$ ipython --no-banner

In [1]: import numpy as np

In [2]: from numpy import linalg as LA

In [3]: np.set_printoptions(precision=1, suppress=True, linewidth=140)

In [4]: X = np.maximum(np.array([[0, 0],
   ...:     [-2, -2],
   ...:     [-2, 1],
   ...:     [-2, 2],
   ...:     [0, 0],
   ...:     [0, 0],
   ...:     [0, 0],
   ...:     [-2, -1],
   ...:     [2, -1],
   ...:     [0, 2],
   ...:     [-1, -1],
   ...:     [2, 0],
   ...:     [-1, 2],
   ...:     [-1, -2],
   ...:     [-2, 0],
   ...:     [2, 2],
   ...:     [1, 0],
   ...:     [-1, 2],
   ...:     [-1, 2],
   ...:     [1, 0],
   ...:     [0, -2],
   ...:     [2, 1],
   ...:     [-1, -2],
   ...:     [0, 0],
   ...:     [-1, 1],
   ...:     [1, -1]]) @ np.array([[1, 2, 3], [0, 3, 2]]) + np.array([3, -3, -2]), 0)

In [5]: print(X)
[[3 0 0]
 [1 0 0]
 [1 0 0]
 [1 0 0]
 [3 0 0]
 [3 0 0]
 [3 0 0]
 [1 0 0]
 [5 0 2]
 [3 3 2]
 [2 0 0]
 [5 1 4]
 [2 1 0]
 [2 0 0]
 [1 0 0]
 [5 7 8]
 [4 0 1]
 [2 1 0]
 [2 1 0]
 [4 0 1]
 [3 0 0]
 [5 4 6]
 [2 0 0]
 [3 0 0]
 [2 0 0]
 [4 0 0]]

In [6]: # rows 1 and 2 are equal

In [7]: proj = X @ LA.solve(X.T @ X, X.T)

In [8]: print(np.round(LA.eigvalsh(proj), 1) + 0)
[0. 0. 0. 0. 0. 0. 0. 0. 0. 0. 0. 0. 0. 0. 0. 0. 0. 0. 0. 0. 0. 0. 0. 1. 1. 1.]

In [9]: print(np.allclose(proj @ proj, proj))
True

In [10]: A2 = X / LA.norm(X, axis=1, keepdims=True)

In [11]: gram = A2 @ A2.T

In [12]: print((gram - 2 * np.eye(26)).round(6).argmax(axis=1))
[ 1  0  0  0  0  0  0  0 16 21  0  8 17  0  0 21 19 12 12 16  0 15  0  0  0  0]

In [13]: x0 = np.array([3, 2, 3])

In [14]: a = np.maximum(X @ x0, 0)

In [15]: print(np.maximum(X @ x0, 0) - np.maximum(-X @ x0, 0))
[ 9  3  3  3  9  9  9  3 21 21  6 29  8  6  3 53 15  8  8 15  9 41  6  9  6 12]

In [16]: print(np.flatnonzero(a > 1e-9))
[ 0  1  2  3  4  5  6  7  8  9 10 11 12 13 14 15 16 17 18 19 20 21 22 23 24 25]

In [17]: print(X.T @ a)
[1224  651  900]

In [18]: print(a)
[ 9  3  3  3  9  9  9  3 21 21  6 29  8  6  3 53 15  8  8 15  9 41  6  9  6 12]

In [19]: M = np.array([[0.0, 1.0, 2.0, 0.0],
    ...:     [2.0, 2.0, 3.0, 0.0],
    ...:     [1.0, 3.0, 2.0, 0.0],
    ...:     [0.0, 0.0, 0.0, 1.0]])

In [20]: # 2 blocks once reordered

In [21]: ang = np.radians(32)

In [22]: r_ = np.eye(4)

In [23]: r_[0, 0] = r_[1, 1] = np.cos(ang)

In [24]: r_[0, 1], r_[1, 0] = -np.sin(ang), np.sin(ang)

In [25]: print(r_)
[[ 0.8 -0.5  0.   0. ]
 [ 0.5  0.8  0.   0. ]
 [ 0.   0.   1.   0. ]
 [ 0.   0.   0.   1. ]]

In [26]: A2 = M @ r_.T

In [27]: print(np.abs(A2 - M).max(axis=0))
[1.7 0.8 0.  0. ]

In [28]: print(LA.svd(M, compute_uv=False), LA.svd(A2, compute_uv=False))
[5.8 1.2 1.  1. ] [5.8 1.2 1.  1. ]

In [29]: x0 = np.array([3, 1, -3, 2])

In [30]: rhs = r_ @ x0

In [31]: c, lr = np.zeros(4), 1 / LA.norm(r_, 2) ** 2

In [32]: for i in range(50):
    ...:     c -= lr * r_.T @ (r_ @ c - rhs)
    ...:     if i % 10 == 0: print(i, round(LA.norm(r_ @ c - rhs), 1))
    ...: 
0 0.0
10 0.0
20 0.0
30 0.0
40 0.0

In [33]: print(c)
[ 3.  1. -3.  2.]

In [34]: A2 = np.array([[0, 3, -3], [1, 1, -1], [-3, -1, -2], [-1, -2, -1]])

In [35]: A2 @ M
---------------------------------------------------------------------------
ValueError                                Traceback (most recent call last)
Cell In[35], line 1
----> 1 A2 @ M

ValueError: matmul: Input operand 1 has a mismatch in its core dimension 0, with gufunc signature (n?,k),(k,m?)->(n?,m?) (size 4 is different from 3)

In [36]: print(np.einsum("ik,kj->ij", M, A2))
[[ -5.  -1.  -5.]
 [ -7.   5. -14.]
 [ -3.   4. -10.]
 [ -1.  -2.  -1.]]

In [37]: print(np.einsum("ik,kj->ji", M, A2))
[[ -5.  -7.  -3.  -1.]
 [ -1.   5.   4.  -2.]
 [ -5. -14. -10.  -1.]]

In [38]: print(LA.matrix_rank(np.vstack([M, A2.T])))
4

In [39]: print(M @ A2)
[[ -5.  -1.  -5.]
 [ -7.   5. -14.]
 [ -3.   4. -10.]
 [ -1.  -2.  -1.]]

In [40]: print(np.einsum("ij->j", M))
[3. 6. 7. 1.]

In [41]: print(LA.matrix_rank(M @ A2))
3

In [42]: r0 = np.array([1, -1, 5])

In [43]: r1 = np.array([-5, 2, -1])

In [44]: mat = r0[:, None] + r1[None, :]

In [45]: print(mat)
[[-4  3  0]
 [-6  1 -2]
 [ 0  7  4]]

In [46]: # rank 2

In [47]: Uu, sig, vt = LA.svd(mat)

In [48]: evecs = vt[:(sig > 1e-8).sum()]

In [49]: rng = np.random.default_rng(55395)

In [50]: x0 = mat[2] + -3 * mat[0] + rng.integers(2) * np.eye(3)[0]

In [51]: print(x0)
[13. -2.  4.]

In [52]: print(np.diag(evecs.T @ evecs))
[0.9 0.8 0.3]

In [53]: print(round(float(LA.norm(x0 - evecs.T @ evecs @ x0)), 1))
0.3

In [54]: A2 = np.array([[0, 1], [0, 0]])

In [55]: W2 = np.array([[-2, 4], [-6, -8]])

In [56]: feats = np.kron(A2, W2)

In [57]: print(feats)
[[ 0  0 -2  4]
 [ 0  0 -6 -8]
 [ 0  0  0  0]
 [ 0  0  0  0]]

In [58]: # triangular, det is the product of the diagonal

In [59]: z = rng.permutation(4)

In [60]: print(z)
[0 2 1 3]

In [61]: A2 = feats[z][:, z]

In [62]: print(np.diag(A2))
[0 0 0 0]

In [63]: print(np.round(LA.det(A2), 1), round(LA.det(feats[z]), 1))
0.0 0.0

In [64]: print(np.trace(A2))
0

In [65]: blk = np.stack([feats, -3 * feats, feats[::-1]])

In [66]: print(LA.matrix_rank(blk))
[2 2 2]

In [67]: print(blk.sum(axis=0))
[[ 0  0  4 -8]
 [ 0  0 12 16]
 [ 0  0 -6 -8]
 [ 0  0 -2  4]]

In [68]: print(np.einsum("bij,cij->bc", blk, blk))
[[ 120 -360    0]
 [-360 1080    0]
 [   0    0  120]]

In [69]: print(blk.shape)
(3, 4, 4)

In [70]: print(LA.matrix_rank(blk.reshape(3, -1)))
2

In [71]: print(LA.norm(blk, axis=(1, 2)))
[11.  32.9 11. ]

In [72]: print(LA.det(blk))
[0. 0. 0.]

In [73]: Uu, sig, vt = LA.svd(feats)

In [74]: print(np.argmax(sig[:-1] / (sig[1:] + 1e-6)) + 1)
2

In [75]: print(sig)
[10.2  3.9  0.   0. ]

In [76]: A2 = Uu[:, :2] @ np.diag(sig[:2]) @ vt[:2]

In [77]: print(np.round(LA.norm(feats - A2, 2), 1), sig[2])
0.0 0.0

In [78]: print(LA.matrix_rank(A2))
2

In [79]: print(round(float(np.abs(feats - A2).max()), 1))
0.0

In [80]: F = np.array([[-2.7, 4.5, 5.5],
    ...:     [-4.8, -0.4, -1.8],
    ...:     [-2.9, -2.2, -0.6],
    ...:     [-3.6, 1.0, -0.6],
    ...:     [-4.0, -0.1, -0.6],
    ...:     [-0.5, 3.5, 3.4],
    ...:     [-3.0, 3.3, 5.5],
    ...:     [-1.3, 4.6, 6.4],
    ...:     [-1.6, 5.1, 5.2],
    ...:     [-1.5, 2.7, 5.4],
    ...:     [-0.6, 4.6, 5.6]])

In [81]: proj = np.triu(np.array([[3, 4, 6, 3], [3, 2, 9, 7], [8, 7, 7, 6], [6, 3, 5, 7]]), 1) + np.eye(4)

In [82]: A2 = proj @ feats @ LA.inv(proj)

In [83]: print(np.round(LA.det(A2), 1))
0.0

In [84]: print(A2)
[[  0.   0. -26. 128.]
 [  0.   0.  -6.  28.]
 [  0.   0.   0.   0.]
 [  0.   0.   0.   0.]]

In [85]: print(np.trace(A2), np.trace(feats))
0.0 0

In [86]: print(np.poly(A2))
[1. 0. 0. 0. 0.]
